% python3 -q
>>> import numpy as np
>>> from numpy import linalg as LA
>>> np.set_printoptions(precision=4, suppress=True, linewidth=100)
>>> A = np.array([[0, -3, -2], [-3, 0, -3], [-2, -3, 0]])
>>> # equal to its transpose
>>> x = np.array([2, 1, 0])
>>> y = A @ x
>>> y
array([-3, -6, -7])
>>> LA.solve(A, A[:, 2])
array([-0., -0.,  1.])
>>> round(float(LA.det(A)), 4)
-36.0
>>> np.allclose(A @ A.T, A.T @ A)
True
>>> np.trace(A)
np.int64(0)
>>> round(float(np.abs(LA.eigvals(A)).max()), 4)
5.3589
>>> A @ A
array([[13,  6,  9],
       [ 6, 18,  6],
       [ 9,  6, 13]])
>>> LA.matrix_power(A, 3)
array([[-36, -66, -44],
       [-66, -36, -66],
       [-44, -66, -36]])
>>> vals, evecs = LA.eig(A)
>>> round(float(np.prod(vals)), 4)
-36.0
>>> vals
array([-5.3589,  2.    ,  3.3589])
>>> np.sort(LA.eigvals(A.T))
array([-5.3589,  2.    ,  3.3589])
>>> def softmax(z):
...     e = np.exp(z - z.max(axis=-1, keepdims=True))
...     return e / e.sum(axis=-1, keepdims=True)
... 
>>> softmax(A[0] + 4)
array([0.8438, 0.042 , 0.1142])
>>> np.round(softmax(10 * A[0]), 4) + 0
array([1., 0., 0.])
>>> scores = A @ A.T / np.sqrt(3)
>>> softmax(scores)[0] @ A
array([-0.2251, -2.9528, -1.8379])
>>> Q, evecs = LA.qr(A[:, :2])[0], LA.qr(A[:, 2:])[0]
>>> sigma = LA.svd(Q.T @ evecs, compute_uv=False)
>>> sigma
array([0.7046])
>>> X = np.load("layer1.npy")
>>> X
array([[-2.4,  0. , -1.3, -1.4,  2.3,  1.7],
       [ 2.4,  0.9,  0.2, -0.7, -0.1,  1. ],
       [-3.9, -1.5, -0.8,  0.2,  0. , -0.4]])
>>> X.reshape(-1, 2)
array([[-2.4,  0. ],
       [-1.3, -1.4],
       [ 2.3,  1.7],
       [ 2.4,  0.9],
       [ 0.2, -0.7],
       [-0.1,  1. ],
       [-3.9, -1.5],
       [-0.8,  0.2],
       [ 0. , -0.4]])
>>> X.ravel(order="F")
array([-2.4,  2.4, -3.9,  0. ,  0.9, -1.5, -1.3,  0.2, -0.8, -1.4, -0.7,  0.2,  2.3, -0.1,  0. ,
        1.7,  1. , -0.4])
>>> T = X.reshape(3, 2, -1)
>>> np.swapaxes(T, 1, 2)[2]
array([[-3.9,  0.2],
       [-1.5,  0. ],
       [-0.8, -0.4]])
>>> T.sum(axis=1)
array([[-3.8,  2.3,  0.4],
       [ 1.7,  0.8,  1.2],
       [-3.7, -1.5, -1.2]])
>>> T.shape
(3, 2, 3)
>>> T.transpose(1, 0, 2)
array([[[-2.4,  0. , -1.3],
        [ 2.4,  0.9,  0.2],
        [-3.9, -1.5, -0.8]],

       [[-1.4,  2.3,  1.7],
        [-0.7, -0.1,  1. ],
        [ 0.2,  0. , -0.4]]])
>>> T = np.stack([X, -3 * X, X[::-1]])
>>> LA.norm(T, axis=(1, 2))
array([ 6.6332, 19.8997,  6.6332])
>>> LA.matrix_rank(T.reshape(3, -1))
np.int64(2)
>>> E = np.load("dump.npy")
>>> E
array([[-2, -1,  0,  1,  2,  3],
       [ 4,  5,  6,  7,  8,  9],
       [10, 11, 12, 13, 14, 15],
       [16, 17, 18, 19, 20, 21],
       [22, 23, 24, 25, 26, 27],
       [28, 29, 30, 31, 32, 33]])
>>> x = np.array([-2, 2, 0, 1, -1, -1])
>>> h1 = np.maximum(E @ x, 0)
>>> np.maximum(E @ (3 * x), 0)
array([0, 0, 0, 0, 0, 0])
